$ ipython --no-banner

In [1]: import numpy as np

In [2]: np.set_printoptions(precision=3, suppress=True, linewidth=200, floatmode="fixed")

In [3]: def tidy(a):
   ...:     return np.round(a, 3) + 0
   ...: 

In [4]: A = np.minimum.outer(np.arange(1, 7), np.arange(1, 7)) * 4

In [5]: A
Out[5]: 
array([[ 4,  4,  4,  4,  4,  4],
       [ 4,  8,  8,  8,  8,  8],
       [ 4,  8, 12, 12, 12, 12],
       [ 4,  8, 12, 16, 16, 16],
       [ 4,  8, 12, 16, 20, 20],
       [ 4,  8, 12, 16, 20, 24]])

In [6]: other = np.linalg.invert(A)
---------------------------------------------------------------------------
AttributeError                            Traceback (most recent call last)
Cell In[6], line 1
----> 1 other = np.linalg.invert(A)

AttributeError: module 'numpy.linalg' has no attribute 'invert'

In [7]: other = np.linalg.inv(A)

In [8]: tidy(np.linalg.slogdet(A)[0])
Out[8]: np.float64(1.0)

In [9]: np.allclose(other, A.T)
Out[9]: False

In [10]: tidy(np.linalg.det(A) * np.linalg.det(other))
Out[10]: np.float64(1.0)

In [11]: tidy(np.linalg.cond(A))
Out[11]: np.float64(64.886)

In [12]: (np.abs(other) > 1e-9).astype(int)
Out[12]: 
array([[1, 1, 0, 0, 0, 0],
       [1, 1, 1, 0, 0, 0],
       [0, 1, 1, 1, 0, 0],
       [0, 0, 1, 1, 1, 0],
       [0, 0, 0, 1, 1, 1],
       [0, 0, 0, 0, 1, 1]])

In [13]: A @ other
Out[13]: 
array([[1.000, 0.000, 0.000, 0.000, 0.000, 0.000],
       [0.000, 1.000, 0.000, 0.000, 0.000, 0.000],
       [0.000, 0.000, 1.000, 0.000, 0.000, 0.000],
       [0.000, 0.000, 0.000, 1.000, 0.000, 0.000],
       [0.000, 0.000, 0.000, 0.000, 1.000, 0.000],
       [0.000, 0.000, 0.000, 0.000, 0.000, 1.000]])

In [14]: rng = np.random.default_rng(17809)

In [15]: idx = rng.permutation(6)

In [16]: idx
Out[16]: array([5, 4, 2, 1, 0, 3])

In [17]: other = A[idx][:, idx]

In [18]: tidy(np.linalg.det(other)), tidy(np.linalg.det(A[idx]))
Out[18]: (np.float64(4096.0), np.float64(4096.0))

In [19]: tidy(np.sort(np.abs(np.linalg.eigvals(other))))
Out[19]: array([ 1.061,  1.275,  1.785,  3.099,  7.953, 68.827])

In [20]: np.allclose(other, A)
Out[20]: False

In [21]: np.trace(other)
Out[21]: np.int64(84)

In [22]: other
Out[22]: 
array([[24, 20, 12,  8,  4, 16],
       [20, 20, 12,  8,  4, 16],
       [12, 12, 12,  8,  4, 12],
       [ 8,  8,  8,  8,  4,  8],
       [ 4,  4,  4,  4,  4,  4],
       [16, 16, 12,  8,  4, 16]])

In [23]: L = np.linalg.cholesky(A)

In [24]: L
Out[24]: 
array([[2.000, 0.000, 0.000, 0.000, 0.000, 0.000],
       [2.000, 2.000, 0.000, 0.000, 0.000, 0.000],
       [2.000, 2.000, 2.000, 0.000, 0.000, 0.000],
       [2.000, 2.000, 2.000, 2.000, 0.000, 0.000],
       [2.000, 2.000, 2.000, 2.000, 2.000, 0.000],
       [2.000, 2.000, 2.000, 2.000, 2.000, 2.000]])

In [25]: np.linalg.eigvalsh(A).min() > 0
Out[25]: np.True_

In [26]: tidy(np.linalg.norm(A[0] - A[1]))
Out[26]: np.float64(8.944)

In [27]: tidy(np.linalg.norm(A, 1)), tidy(np.linalg.norm(A, np.inf))
Out[27]: (np.float64(84.0), np.float64(84.0))

In [28]: tidy(np.linalg.norm(A, 2))
Out[28]: np.float64(68.827)

In [29]: A[0] @ A[1]
Out[29]: np.int64(176)

In [30]: tidy(np.linalg.norm(A[0], 1)), tidy(np.linalg.norm(A[0], np.inf))
Out[30]: (np.float64(24.0), np.float64(4.0))

In [31]: tidy(np.linalg.norm(A) ** 2 / np.linalg.norm(A, 2) ** 2)
Out[31]: np.float64(1.017)

In [32]: K = np.load("w.npy")

In [33]: K
Out[33]: 
array([[0, 0, 1, 0, 0, 0, 0],
       [0, 0, 0, 1, 0, 0, 0],
       [0, 0, 0, 0, 0, 0, 1],
       [1, 0, 0, 0, 0, 0, 0],
       [0, 0, 0, 0, 0, 1, 0],
       [0, 1, 0, 0, 0, 0, 0],
       [0, 0, 0, 0, 1, 0, 0]])

In [34]: other = K + rng.integers(-2, 3, (7, 1)) @ rng.integers(-2, 3, (1, 7))

In [35]: other
Out[35]: 
array([[-4,  4,  3,  0,  4, -2,  0],
       [-2,  2,  1,  1,  2, -1,  0],
       [ 4, -4, -2,  0, -4,  2,  1],
       [-1,  2,  1,  0,  2, -1,  0],
       [ 0,  0,  0,  0,  0,  1,  0],
       [ 0,  1,  0,  0,  0,  0,  0],
       [-4,  4,  2,  0,  5, -2,  0]])

In [36]: np.linalg.matrix_rank(other - K, tol=1e-8)
Out[36]: np.int64(1)

In [37]: np.abs(other - K).sum(axis=1)
Out[37]: array([16,  8, 16,  8,  0,  0, 16])

In [38]: tidy(np.linalg.svd(other - K, compute_uv=False))
Out[38]: array([14.000,  0.000,  0.000,  0.000,  0.000,  0.000,  0.000])

In [39]: other - K
Out[39]: 
array([[-4,  4,  2,  0,  4, -2,  0],
       [-2,  2,  1,  0,  2, -1,  0],
       [ 4, -4, -2,  0, -4,  2,  0],
       [-2,  2,  1,  0,  2, -1,  0],
       [ 0,  0,  0,  0,  0,  0,  0],
       [ 0,  0,  0,  0,  0,  0,  0],
       [-4,  4,  2,  0,  4, -2,  0]])

In [40]: Q, R = np.linalg.qr(K)

In [41]: np.allclose(R.T @ R, K.T @ K)
Out[41]: True

In [42]: R
Out[42]: 
array([[-1.000,  0.000,  0.000,  0.000,  0.000,  0.000,  0.000],
       [ 0.000, -1.000,  0.000,  0.000,  0.000,  0.000,  0.000],
       [ 0.000,  0.000, -1.000,  0.000,  0.000,  0.000,  0.000],
       [ 0.000,  0.000,  0.000, -1.000,  0.000,  0.000,  0.000],
       [ 0.000,  0.000,  0.000,  0.000, -1.000,  0.000,  0.000],
       [ 0.000,  0.000,  0.000,  0.000,  0.000, -1.000,  0.000],
       [ 0.000,  0.000,  0.000,  0.000,  0.000,  0.000,  1.000]])

In [43]: Q
Out[43]: 
array([[ 0.000,  0.000, -1.000,  0.000,  0.000,  0.000,  0.000],
       [-0.000,  0.000,  0.000, -1.000,  0.000,  0.000,  0.000],
       [-0.000, -0.000,  0.000,  0.000,  0.000,  0.000,  1.000],
       [-1.000, -0.000,  0.000,  0.000,  0.000,  0.000,  0.000],
       [-0.000, -0.000, -0.000, -0.000,  0.000, -1.000,  0.000],
       [-0.000, -1.000, -0.000,  0.000, -0.000,  0.000,  0.000],
       [-0.000, -0.000, -0.000, -0.000, -1.000,  0.000,  0.000]])

In [44]: abs(R[0, 0]), tidy(np.linalg.norm(K[:, 0]))
Out[44]: (np.float64(1.0), np.float64(1.0))

In [45]: np.abs(np.diag(R))
Out[45]: array([1.000, 1.000, 1.000, 1.000, 1.000, 1.000, 1.000])
